$ python3 -q
>>> import numpy as np
>>> import numpy.linalg as la
>>> np.set_printoptions(precision=2, suppress=True, linewidth=200, sign=" ")
>>> mat = np.load("data.npy")
>>> mat
array([[ 1,  0,  1,  0,  0],
       [ 2,  2,  0,  0,  0],
       [ 2,  1,  2,  0,  0],
       [ 0,  0,  0,  2,  0],
       [ 0,  0,  0,  0,  1]])
>>> evals, vecs = la.eig(mat)
>>> np.sort(la.eigvals(mat.T))
array([ 0.59,  1.  ,  1.  ,  2.  ,  3.41])
>>> np.round(mat @ vecs[:, 0] - evals[0] * vecs[:, 0], 2) + 0
array([ 0.,  0.,  0.,  0.,  0.])
>>> A = np.array([[-1.1, 1.7, 1.7, 0.0, -1.4, -0.4],
...     [0.5, -1.8, 2.8, 1.4, 0.4, 1.4],
...     [1.4, -0.2, -0.8, 1.5, 3.1, -0.1],
...     [-0.2, -1.9, -2.0, 0.8, -0.7, -0.8]])
>>> A[:, 3] *= 10
>>> A
array([[-1.1,  1.7,  1.7,  0. , -1.4, -0.4],
       [ 0.5, -1.8,  2.8, 14. ,  0.4,  1.4],
       [ 1.4, -0.2, -0.8, 15. ,  3.1, -0.1],
       [-0.2, -1.9, -2. ,  8. , -0.7, -0.8]])
>>> M2 = A / np.sqrt((A ** 2).mean(axis=1, keepdims=True))
>>> la.matrix_rank(M2) == la.matrix_rank(A)
np.True_
>>> la.norm(M2, axis=1)
array([ 2.45,  2.45,  2.45,  2.45])
>>> theta = np.radians(36)
>>> Rm = np.eye(6)
>>> Rm[3, 3] = Rm[1, 1] = np.cos(theta)
>>> Rm[3, 1], Rm[1, 3] = -np.sin(theta), np.sin(theta)
>>> Rm
array([[ 1.  ,  0.  ,  0.  ,  0.  ,  0.  ,  0.  ],
       [ 0.  ,  0.81,  0.  ,  0.59,  0.  ,  0.  ],
       [ 0.  ,  0.  ,  1.  ,  0.  ,  0.  ,  0.  ],
       [ 0.  , -0.59,  0.  ,  0.81,  0.  ,  0.  ],
       [ 0.  ,  0.  ,  0.  ,  0.  ,  1.  ,  0.  ],
       [ 0.  ,  0.  ,  0.  ,  0.  ,  0.  ,  1.  ]])
>>> M2 = A @ Rm.T
>>> np.abs(M2 - A).max(axis=0)
array([ 0.  ,  8.85,  0.  ,  2.75,  0.  ,  0.  ])
>>> round(float(la.det(Rm)), 2), round(np.trace(Rm), 2)
(1.0, np.float64(5.62))
>>> M2
array([[-1.1 ,  1.38,  1.7 , -1.  , -1.4 , -0.4 ],
       [ 0.5 ,  6.77,  2.8 , 12.38,  0.4 ,  1.4 ],
       [ 1.4 ,  8.65, -0.8 , 12.25,  3.1 , -0.1 ],
       [-0.2 ,  3.17, -2.  ,  7.59, -0.7 , -0.8 ]])
>>> np.allclose(A @ A.T, M2 @ M2.T)
True
>>> K = np.array([[-1.12, -2.94, -2.1, -3.64, 1.54, 3.22],
...     [2.06, 1.87, 2.0, 2.42, -1.57, -2.36],
...     [-1.64, -0.06, -0.84, -0.2, 0.74, 0.44],
...     [-1.26, 3.06, 0.99, 3.6, -0.54, -2.79],
...     [2.42, -1.43, 0.44, -1.54, -0.55, 0.88],
...     [-1.58, 2.22, 0.39, 2.56, -0.1, -1.87]])
>>> K.mean(axis=0)
array([-0.19,  0.45,  0.15,  0.53, -0.08, -0.41])
>>> K.sum(axis=0)
array([-1.12,  2.72,  0.88,  3.2 , -0.48, -2.48])
>>> np.abs(K).max()
np.float64(3.64)
>>> np.unravel_index(np.abs(K).argmax(), K.shape)
(np.int64(0), np.int64(3))
>>> la.matrix_rank(K)
np.int64(2)
>>> K.shape
(6, 6)
>>> np.count_nonzero(K)
np.int64(36)
>>> left, sig, Vt = la.svd(K)
>>> np.argmax(sig[:-1] / (sig[1:] + 1e-6)) + 1
np.int64(2)
>>> sig.round(2) + 0
array([ 10.38,   4.95,   0.  ,   0.  ,   0.  ,   0.  ])
>>> M2 = left[:, :2] @ np.diag(sig[:2]) @ Vt[:2]
>>> round(la.norm(K - M2, 2), 2), round(float(sig[2]), 2)
(np.float64(0.0), 0.0)
>>> round(la.norm(K - M2) / la.norm(K), 2)
np.float64(0.0)
>>> la.matrix_rank(K, rtol=0.05)
np.int64(2)
>>> M2
array([[-1.12, -2.94, -2.1 , -3.64,  1.54,  3.22],
       [ 2.06,  1.87,  2.  ,  2.42, -1.57, -2.36],
       [-1.64, -0.06, -0.84, -0.2 ,  0.74,  0.44],
       [-1.26,  3.06,  0.99,  3.6 , -0.54, -2.79],
       [ 2.42, -1.43,  0.44, -1.54, -0.55,  0.88],
       [-1.58,  2.22,  0.39,  2.56, -0.1 , -1.87]])
>>> round(float(np.abs(K - M2).max()), 2)
0.0
>>> data = np.load("run6.npy")
>>> data
array([[ 7,  1,  4],
       [ 4,  7,  1],
       [ 1,  4,  7]])
>>> x0 = np.array([7, 0, 4])
>>> la.norm(data @ x0) <= la.norm(data, 2) * la.norm(x0) + 1e-9
np.True_
>>> np.sign((data @ x0).round(6))
array([ 1,  1,  1])
>>> (data @ x0).argmax()
np.int64(0)
>>> (data * x0).sum(axis=1)
array([ 65,  32,  35])
>>> data @ (2 * x0)
array([ 130,   64,   70])
>>> np.einsum("ij,ji->", data, data)
np.int64(171)
>>> round(float(la.eigvals(data).sum().real), 2)
21.0
>>> round(float(la.det(2 * data)), 2), round(la.det(data), 2)
(2592.0, np.float64(324.0))
>>> J = np.loadtxt("test13.csv", delimiter=",")
>>> J
array([[-0.06,  0.66,  0.6 ,  0.84,  0.42],
       [-0.11,  1.21,  1.1 ,  1.54,  0.77],
       [-0.04,  0.44,  0.4 ,  0.56,  0.28],
       [-0.09,  0.99,  0.9 ,  1.26,  0.63]])
>>> r0 = np.array([8, 2])
>>> np.polyval(r0, K[3])
array([ -8.08,  26.48,   9.92,  30.8 ,  -2.32, -20.32])
>>> x0 = np.array([4, 0, 0, 5, -3])
>>> a = np.maximum(J @ x0, 0)
>>> J.T @ a
array([-1.14, 12.57, 11.43, 16.  ,  8.  ])
>>> np.tanh(J @ x0)
array([ 0.99,  1.  ,  0.95,  1.  ])
>>> a
array([ 2.7 ,  4.95,  1.8 ,  4.05])
>>> np.maximum(J @ x0, 0) - np.maximum(-J @ x0, 0)
array([ 2.7 ,  4.95,  1.8 ,  4.05])
>>> J * (a > 1e-9)[:, None]
array([[-0.06,  0.66,  0.6 ,  0.84,  0.42],
       [-0.11,  1.21,  1.1 ,  1.54,  0.77],
       [-0.04,  0.44,  0.4 ,  0.56,  0.28],
       [-0.09,  0.99,  0.9 ,  1.26,  0.63]])
>>> np.maximum(J @ (3 * x0), 0)
array([  8.1 ,  14.85,   5.4 ,  12.15])
>>> F = np.cumsum(np.array([[2, 0, 1, 2],
...     [1, 3, 0, 2],
...     [1, 0, 2, 0],
...     [1, 3, 1, 3],
...     [1, 1, 3, 2],
...     [0, 2, 1, 3],
...     [2, 3, 0, 0],
...     [3, 3, 1, 2],
...     [0, 0, 0, 0],
...     [1, 2, 2, 3],
...     [0, 0, 3, 0],
...     [1, 0, 0, 3],
...     [2, 3, 0, 2],
...     [2, 1, 3, 2],
...     [3, 1, 3, 2],
...     [2, 2, 0, 2],
...     [0, 0, 2, 1],
...     [1, 3, 0, 2],
...     [0, 3, 2, 3],
...     [2, 0, 3, 2],
...     [2, 2, 1, 2],
...     [1, 2, 0, 3]]), axis=0)
>>> F
array([[  2,   0,   1,   2],
       [  3,   3,   1,   4],
       [  4,   3,   3,   4],
       [  5,   6,   4,   7],
       [  6,   7,   7,   9],
       [  6,   9,   8,  12],
       [  8,  12,   8,  12],
       [ 11,  15,   9,  14],
       [ 11,  15,   9,  14],
       [ 12,  17,  11,  17],
       [ 12,  17,  14,  17],
       [ 13,  17,  14,  20],
       [ 15,  20,  14,  22],
       [ 17,  21,  17,  24],
       [ 20,  22,  20,  26],
       [ 22,  24,  20,  28],
       [ 22,  24,  22,  29],
       [ 23,  27,  22,  31],
       [ 23,  30,  24,  34],
       [ 25,  30,  27,  36],
       [ 27,  32,  28,  38],
       [ 28,  34,  28,  41]])
>>> G = np.cov(F, rowvar=False)
>>> round(float(np.corrcoef(F[:, 3], F[:, 2])[0, 1]), 2)
0.99
>>> F.std(axis=0)
array([  8.14,   9.75,   8.55,  11.45])
>>> np.argsort(-F.std(axis=0).round(6), kind="stable")
array([ 3,  1,  2,  0])
>>> Ac = F - F.mean(axis=0)
>>> vecs = la.svd(Ac)[2][:1]
>>> M2 = Ac - Ac @ vecs.T @ vecs
>>> la.norm(M2, axis=1).round(6).argmax()
np.int64(7)
>>> m1 = np.load("x.npy")
>>> m1
array([[ 1, -3,  1, -1],
       [-2,  3, -1,  2],
       [-3,  3, -1, -2]])
>>> r0, g = m1[0], m1[2]
>>> r0 @ r0
np.int64(12)
>>> pr = (r0 @ g) / (r0 @ r0) * r0
>>> la.matrix_rank(np.outer(r0, g))
np.int64(1)
>>> E = np.array([[-0.3, 0.1, -0.1, -0.7, 0.4],
...     [0.5, -3.0, 0.2, -1.6, -0.6],
...     [-0.9, 1.1, 0.2, 0.1, -0.2],
...     [0.8, -1.7, -0.7, 0.1, -0.3],
...     [-0.6, -0.8, -0.2, 0.5, -0.6]])
>>> E[:, 2] *= 5
>>> E
array([[-0.3,  0.1, -0.5, -0.7,  0.4],
       [ 0.5, -3. ,  1. , -1.6, -0.6],
       [-0.9,  1.1,  1. ,  0.1, -0.2],
       [ 0.8, -1.7, -3.5,  0.1, -0.3],
       [-0.6, -0.8, -1. ,  0.5, -0.6]])
>>> x0 = np.array([1, 2, 2, 3, 3])
>>> rhs = E @ x0
>>> b, lr = np.zeros(5), 1 / la.norm(E, 2) ** 2
>>> for i in range(200):
...     b -= lr * E.T @ (E @ b - rhs)
...     if i % 50 == 0: print(i, round(la.norm(E @ b - rhs), 2))
... 
0 3.51
50 0.6
100 0.48
150 0.41
>>> b
array([ 1.45,  2.56,  1.88,  2.44,  1.8 ])
>>> G = E.T @ E
>>> np.allclose(G, G.T)
True
>>> np.trace(G), (E ** 2).sum()
(np.float64(35.73), np.float64(35.73))
>>> G
array([[ 2.15, -3.4 , -2.45, -0.9 , -0.12],
       [-3.4 , 13.75,  4.8 ,  4.27,  2.61],
       [-2.45,  4.8 , 15.5 , -2.  ,  0.65],
       [-0.9 ,  4.27, -2.  ,  3.32,  0.33],
       [-0.12,  2.61,  0.65,  0.33,  1.01]])
>>> la.svd(E, compute_uv=False) ** 2
array([ 20.81,  12.3 ,   1.64,   0.92,   0.06])
>>> E.mean(axis=0)
array([-0.1 , -0.86, -0.6 , -0.32, -0.26])
>>> round(float(la.norm(E)), 2)
5.98
>>> E - E[0]
array([[ 0. ,  0. ,  0. ,  0. ,  0. ],
       [ 0.8, -3.1,  1.5, -0.9, -1. ],
       [-0.6,  1. ,  1.5,  0.8, -0.6],
       [ 1.1, -1.8, -3. ,  0.8, -0.7],
       [-0.3, -0.9, -0.5,  1.2, -1. ]])
>>> np.zeros(5, 5)
Traceback (most recent call last):
  File "<python-input-96>", line 1, in <module>
    np.zeros(5, 5)
    ~~~~~~~~^^^^^^
TypeError: Cannot interpret '5' as a data type
>>> la.matrix_rank(E)
np.int64(5)
>>> rng = np.random.default_rng(922990)
>>> idx = rng.permutation(5)
>>> idx
array([ 2,  1,  3,  4,  0])
>>> M2 = E[idx][:, idx]
>>> np.sort(np.abs(la.eigvals(M2)))
array([ 0.77,  0.77,  1.07,  2.  ,  3.72])
>>> np.round(la.det(M2), 2), np.round(la.det(E[idx]), 2)
(np.float64(4.7), np.float64(-4.7))
